In [1]: import numpy as np

In [2]: from numpy import linalg as LA

In [3]: np.set_printoptions(precision=3, suppress=True, linewidth=160)

In [4]: def rnd(a):
   ...:     return np.round(a, 3) + 0
   ...: 

In [5]: A = np.load("case7.npy")

In [6]: A
Out[6]: 
array([[ 0.,  0., -3.],
       [ 0.,  0.,  0.],
       [-3.,  0.,  0.]])

In [7]: LA.lstsq(A[:-1].T, A[-1])[2]
Out[7]: np.int32(1)

In [8]: np.abs(np.diag(LA.qr(A)[1])) > 1e-9
Out[8]: array([ True, False,  True])

In [9]: rnd(A @ LA.pinv(A) @ A)
Out[9]: 
array([[ 0.,  0., -3.],
       [ 0.,  0.,  0.],
       [-3.,  0.,  0.]])

In [10]: evals, vecs = LA.eigh(A)

In [11]: np.abs(vecs[:, -1]).round(6).argmax()
Out[11]: np.int64(0)

In [12]: rnd(LA.eigvalsh(A @ A))
Out[12]: array([0., 9., 9.])

In [13]: rnd(vecs.T @ vecs)
Out[13]: 
array([[1., 0., 0.],
       [0., 1., 0.],
       [0., 0., 1.]])

In [14]: other = np.array([[1, -1], [-3, -2], [-1, 3]])

In [15]: np.einsum("ij,ij->i", A, A)
Out[15]: array([9., 0., 9.])

In [16]: np.einsum("ik,kj->ij", A, other)
Out[16]: 
array([[ 3., -9.],
       [ 0.,  0.],
       [-3.,  3.]])

In [17]: A @ other
Out[17]: 
array([[ 3., -9.],
       [ 0.,  0.],
       [-3.,  3.]])

In [18]: np.einsum("ij->j", A)
Out[18]: array([-3.,  0., -3.])

In [19]: np.einsum("ik,kj->ji", A, other)
Out[19]: 
array([[ 3.,  0., -3.],
       [-9.,  0.,  3.]])

In [20]: np.vstack([A, other.T]).shape
Out[20]: (5, 3)

In [21]: vec = np.array([-3, -3, -2])

In [22]: h1 = np.maximum(A @ vec, 0)

In [23]: np.maximum(A @ vec, 0) - np.maximum(-A @ vec, 0)
Out[23]: array([6., 0., 9.])

In [24]: rnd(np.tanh(A @ vec))
Out[24]: array([1., 0., 1.])

In [25]: np.maximum(A @ (3 * vec), 0)
Out[25]: array([18.,  0., 27.])

In [26]: h1
Out[26]: array([6., 0., 9.])

In [27]: A.T @ A
Out[27]: 
array([[9., 0., 0.],
       [0., 0., 0.],
       [0., 0., 9.]])

In [28]: rnd(LA.svd(A, compute_uv=False))
Out[28]: array([3., 3., 0.])

In [29]: M = np.load("layer14.npy")

In [30]: M
Out[30]: 
array([[ 5,  3, 13],
       [ 3,  1,  3],
       [ 5,  3, 13],
       [ 3,  1,  7],
       [ 5,  3,  9],
       [ 5,  3,  5],
       [ 5,  3, 17],
       [ 5,  3, 17],
       [ 6,  4, 18],
       [ 7,  5, 19],
       [ 4,  2, 12],
       [ 7,  5, 15],
       [ 5,  3, 17],
       [ 8,  6, 20],
       [ 8,  6, 20]])

In [31]: G = np.cov(M, rowvar=False)

In [32]: G.shape
Out[32]: (3, 3)

In [33]: rnd(LA.eigvalsh(G)[::-1])
Out[33]: array([33.143,  1.753,  0.   ])

In [34]: np.argwhere(np.triu(np.abs(np.corrcoef(M.T)) > 0.8, 1))
Out[34]: array([[0, 1]])

In [35]: rnd(G)
Out[35]: 
array([[ 2.4  ,  2.4  ,  6.571],
       [ 2.4  ,  2.4  ,  6.571],
       [ 6.571,  6.571, 30.095]])

In [36]: rng = np.random.default_rng(193805)

In [37]: z = rng.permutation(3)

In [38]: z
Out[38]: array([1, 0, 2])

In [39]: other = G[z][:, z]

In [40]: rnd(np.diag(other))
Out[40]: array([ 2.4  ,  2.4  , 30.095])

In [41]: rnd(np.sort(np.abs(LA.eigvals(other))))
Out[41]: array([ 0.   ,  1.753, 33.143])

In [42]: rnd(other)
Out[42]: 
array([[ 2.4  ,  2.4  ,  6.571],
       [ 2.4  ,  2.4  ,  6.571],
       [ 6.571,  6.571, 30.095]])

In [43]: evals, vecs = LA.eigh(other)

In [44]: rnd(evals)
Out[44]: array([ 0.   ,  1.753, 33.143])

In [45]: rnd(vecs.T @ vecs)
Out[45]: 
array([[1., 0., 0.],
       [0., 1., 0.],
       [0., 0., 1.]])

In [46]: mat = np.loadtxt("mat.csv", delimiter=",")

In [47]: mat
Out[47]: 
array([[-12.214,  -2.667,  22.911],
       [  4.911,  -4.652,  21.239],
       [-17.452,  11.414,  -0.833],
       [-13.403,  -0.494,  20.943],
       [-12.019,  -0.995,  19.928],
       [  4.819,  -7.95 ,  20.482],
       [-18.077,  13.477,  -1.127],
       [  5.383,  -7.571,  19.722],
       [-13.897,  -0.826,  20.172],
       [-18.448,  13.343,   0.897],
       [  4.235,  -6.661,  21.645]])

In [48]: vec = np.array([-3, -1, 1])

In [49]: target = mat @ vec

In [50]: rnd(LA.lstsq(mat, target)[0])
Out[50]: array([-3., -1.,  1.])

In [51]: target = target + 0.1 * rng.normal(size=11)

In [52]: rnd(target)
Out[52]: array([62.108, 11.321, 39.968, 61.714, 56.983, 14.02 , 39.63 , 11.248, 62.684, 42.898, 15.511])

In [53]: beta, *_ = LA.lstsq(mat, target)

In [54]: beta.round()
Out[54]: array([-3., -1.,  1.])
